% python3 -q
>>> import numpy as np
>>> np.set_printoptions(precision=4, suppress=True, linewidth=120)
>>> arr = np.loadtxt("a.csv", delimiter=",")
>>> arr
array([[ 0.1044, -0.0204, -1.9179, -0.2287, -0.2236,  1.8391,  0.3641, -1.3012],
       [-0.1355,  2.3264, -1.0342, -0.4063, -0.7973, -1.0267, -0.6089,  0.5238],
       [ 0.5202, -0.4486, -0.4206,  2.6244, -0.9502, -0.5645,  0.195 , -0.4516],
       [ 1.5306, -1.3803,  0.7374, -1.2882, -0.8032,  0.37  , -0.1945,  1.3149],
       [ 1.523 ,  1.0978,  0.0425,  0.9735, -0.4417,  1.2928, -1.4299, -0.7838],
       [-0.073 , -1.4486, -0.5782, -0.8802, -1.0024,  0.5669, -2.0232,  0.6061],
       [ 1.6977,  0.2892, -0.1011, -1.8695, -0.9074, -1.111 , -0.6849,  0.0448],
       [ 1.0974, -1.6168,  0.9148, -0.0633, -0.3588, -1.186 ,  1.5756,  0.5683],
       [-1.3284,  0.1575,  1.2459,  0.7644, -2.1111, -0.5897, -0.0541, -0.5163],
       [ 0.823 , -0.0706,  1.9871,  0.3642, -0.944 , -0.7692,  0.4514, -1.5969],
       [-1.3492,  0.4824, -1.5516,  0.2126,  0.1831,  1.7994,  0.9467, -0.5716],
       [-1.7903, -0.027 ,  0.6454,  1.0547, -1.8305,  0.3796,  0.4657, -0.7439],
       [ 1.2946, -1.4959,  0.49  ,  1.8338, -0.2864, -0.8171,  0.8284, -0.2181],
       [ 1.7282,  1.1235, -0.5734, -1.0667,  0.0794,  1.7265,  0.2802,  0.4678],
       [-1.7624,  0.6129, -0.7216, -0.7038,  0.0507, -1.1397,  0.6113,  1.6814],
       [-0.4898, -1.1531, -0.5972, -1.266 , -1.9783, -1.0965,  0.0247,  0.5953],
       [ 0.5304, -0.7085, -0.5768,  2.131 ,  1.6017, -0.7845, -0.3948,  0.077 ],
       [-0.077 , -1.4256, -0.3367,  1.2228,  0.9148, -1.3783,  1.2377,  1.0415],
       [-0.6103, -0.3166, -0.2398, -1.2932, -0.692 ,  1.309 ,  1.6376, -1.3868],
       [-1.0299, -0.8676,  0.8347,  0.8669, -0.9623,  2.1662, -0.2766,  0.2079],
       [-0.9481,  2.1957,  0.4344,  0.7354,  1.4782, -0.1441, -0.2806,  0.5155],
       [-0.1247,  0.1413, -1.0404,  0.2795, -0.3068, -0.3807,  2.3598, -1.4129],
       [-0.2174,  0.5202,  0.1381, -1.6329, -1.0342, -1.7557, -0.6325,  1.2019],
       [-1.3105, -1.1017,  0.4254, -0.3797,  2.0508,  0.4773, -0.5605, -0.998 ],
       [ 0.3387, -1.5232,  0.1178,  0.3091, -2.0472, -0.7719,  0.6466, -1.1183],
       [-0.3968, -0.9284, -1.6972,  1.273 ,  0.5805,  0.3888, -0.5982,  1.6228],
       [ 0.9294, -0.6579, -0.5997, -0.1969, -1.669 ,  1.4217,  1.2071,  1.0205],
       [ 1.6041,  0.8949,  0.7925,  1.1569, -1.5234, -0.8314, -0.6085,  0.5267],
       [-1.2222,  0.9675, -1.52  , -0.4728, -0.5281,  1.3417, -0.5759,  1.275 ],
       [ 0.3988, -1.1069,  1.9439,  1.4233, -0.5241,  0.5023,  0.1156, -1.1273],
       [ 0.6011,  0.8313,  0.106 , -1.4279,  0.1771,  1.8459, -1.5491,  0.2434],
       [-0.7222, -0.8859,  0.7904, -0.8028,  1.4266, -1.9222, -0.2441,  0.7966],
       [ 1.5821,  0.2333,  0.8977, -0.6648, -0.393 ,  0.1186, -2.1411,  0.6649],
       [ 1.3713, -0.0229, -1.9524, -0.2866,  1.4351,  0.5388,  0.3033,  0.8849],
       [-1.7322, -1.97  , -0.1947,  1.3587, -0.1114, -0.4584, -0.0783,  0.0753],
       [ 0.9092, -1.1422,  0.2757,  1.4889, -0.367 ,  0.182 , -0.851 ,  1.9193],
       [-0.1711,  0.1218,  1.3919, -1.0898, -0.3371, -1.6978,  1.3797, -0.965 ]])
>>> u = np.array([-1, 2])
>>> np.polyval(u, arr[27])
array([0.3959, 1.1051, 1.2075, 0.8431, 3.5234, 2.8314, 2.6085, 1.4733])
